$ python3 -q
>>> import numpy as np
>>> from numpy import linalg as LA
>>> np.set_printoptions(suppress=True, linewidth=100)
>>> J = np.loadtxt("mat.csv", delimiter=",")
>>> J
array([[-0.8,  0.1,  1.4],
       [-0.6,  1.1, -1.2],
       [-0.3,  0.6, -0.8]])
>>> vec = np.array([-2, -8, -2])
>>> rhs = J @ vec
>>> rhs.round(2)
array([-2. , -5.2, -2.6])
>>> np.round(LA.solve(J.T, J[2]), 2)
array([ 0., -0.,  1.])
>>> np.argsort(-LA.norm(J, axis=0).round(6), kind="stable")[:3]
array([2, 1, 0])
>>> round(LA.norm(J, 2) / LA.norm(J), 2)
np.float64(0.85)
>>> G = J.T @ J
>>> np.allclose(G, G.T)
True
>>> (J @ J.T).shape
(3, 3)
>>> G.round(2)
array([[ 1.09, -0.92, -0.16],
       [-0.92,  1.58, -1.66],
       [-0.16, -1.66,  4.04]])
>>> np.round(LA.svd(J, compute_uv=False) ** 2, 2) + 0
array([4.9 , 1.81, 0.  ])
>>> np.round(np.diag(G), 2)
array([1.09, 1.58, 4.04])
>>> theta = np.radians(135)
>>> r_ = np.eye(3)
>>> r_[0, 0] = r_[1, 1] = np.cos(theta)
>>> r_[0, 1], r_[1, 0] = -np.sin(theta), np.sin(theta)
>>> r_.round(2)
array([[-0.71, -0.71,  0.  ],
       [ 0.71, -0.71,  0.  ],
       [ 0.  ,  0.  ,  1.  ]])
>>> other = J @ r_.T
>>> print(np.allclose(LA.norm(J, axis=1), LA.norm(other, axis=1)))
True
>>> np.round(LA.det(r_), 2), round(np.trace(r_), 2)
(np.float64(1.0), np.float64(-0.41))
>>> C = np.array([[3, 4, 2], [5, 4, 0]])
>>> K = np.repeat(C, 24 // 2, axis=0)
>>> rng = np.random.default_rng(80877)
>>> K = K + 0.1 * rng.normal(size=K.shape)
>>> K.round(2) + 0
array([[ 2.92,  3.92,  2.02],
       [ 2.93,  3.92,  2.12],
       [ 3.08,  3.91,  1.92],
       [ 2.93,  4.09,  1.9 ],
       [ 3.02,  3.99,  2.11],
       [ 2.99,  3.97,  1.96],
       [ 2.98,  4.05,  1.99],
       [ 2.9 ,  3.83,  2.27],
       [ 3.13,  3.88,  1.93],
       [ 3.04,  4.03,  1.89],
       [ 3.03,  4.01,  2.07],
       [ 2.94,  4.01,  1.9 ],
       [ 5.12,  4.05,  0.14],
       [ 5.08,  4.21,  0.08],
       [ 5.17,  4.11,  0.16],
       [ 5.14,  4.  ,  0.06],
       [ 5.11,  4.01, -0.13],
       [ 5.11,  4.12,  0.  ],
       [ 5.03,  4.2 ,  0.26],
       [ 5.01,  4.07,  0.03],
       [ 5.04,  3.78,  0.04],
       [ 5.08,  4.13, -0.22],
       [ 5.16,  4.06, -0.14],
       [ 5.09,  4.01, -0.01]])
>>> d = LA.norm(K[:, None] - K[None], axis=-1)
>>> LA.matrix_rank(d ** 2)
np.int64(5)
>>> np.unravel_index(d.round(6).argmax(), d.shape)
(np.int64(7), np.int64(21))
>>> print(d.shape)
(24, 24)
>>> np.flatnonzero(d[4] < d.mean() / 2)
array([ 0,  1,  2,  3,  4,  5,  6,  7,  8,  9, 10, 11])
>>> print(d[4].round(6).argsort(kind="stable")[:4])
[ 4 10  1  6]
>>> cen = K - K.mean(axis=0)
>>> vecs = LA.svd(cen)[2][:2]
>>> other = cen - cen @ vecs.T @ vecs
>>> np.round(np.cov(cen @ vecs.T, rowvar=False), 2) + 0
array([[2.2 , 0.  ],
       [0.  , 0.01]])
>>> LA.norm(other, axis=1).round(6).argmax()
np.int64(18)
>>> np.round(other.std(axis=0), 2)
array([0.05, 0.03, 0.06])
>>> print(np.round((cen @ vecs.T).std(axis=0), 2))
[1.45 0.09]
>>> np.round(np.diag(vecs.T @ vecs), 2)
array([0.6 , 0.87, 0.53])
>>> G = np.cov(K, rowvar=False)
>>> np.argwhere(np.triu(np.abs(np.corrcoef(K.T)) > 0.8, 1))
array([[0, 2]])
>>> G.round(2)
array([[ 1.16,  0.05, -1.09],
       [ 0.05,  0.01, -0.05],
       [-1.09, -0.05,  1.04]])
>>> print(np.round(np.polyfit(K[:, 2], K[:, 1], 1), 2))
[-0.05  4.07]
>>> G.shape
(3, 3)
>>> round(float(np.corrcoef(K[:, 2], K[:, 1])[0, 1]), 2)
-0.46
>>> vec = np.array([-3, 1, -5])
>>> rhs = K @ vec
>>> np.round(LA.solve(K.T @ K, K.T @ rhs), 2)
array([-3.,  1., -5.])
>>> print(np.round(LA.lstsq(K, rhs)[0], 2))
[-3.  1. -5.]
>>> rhs = rhs + 0.3 * rng.normal(size=24)
>>> rhs.round(2)
array([-14.82, -15.21, -14.49, -14.58, -15.72, -14.5 , -15.04, -16.17, -14.95, -14.27, -15.67,
       -14.08, -11.75, -11.49, -12.71, -11.61, -10.48, -11.61, -12.55, -11.19, -11.33,  -9.85,
       -10.38, -11.31])
>>> b, *_ = LA.lstsq(K, rhs)
>>> b.round()
array([-3.,  1., -5.])
>>> [round(float(LA.norm(LA.solve(K.T @ K + lam * np.eye(3), K.T @ rhs))), 2) for lam in (0, 1, 10, 100)]
[5.57, 3.35, 2.96, 2.1]
>>> b.round(2)
array([-2.8 ,  0.74, -4.76])
>>> np.round(K.T @ (rhs - K @ b), 2) + 0
array([0., 0., 0.])
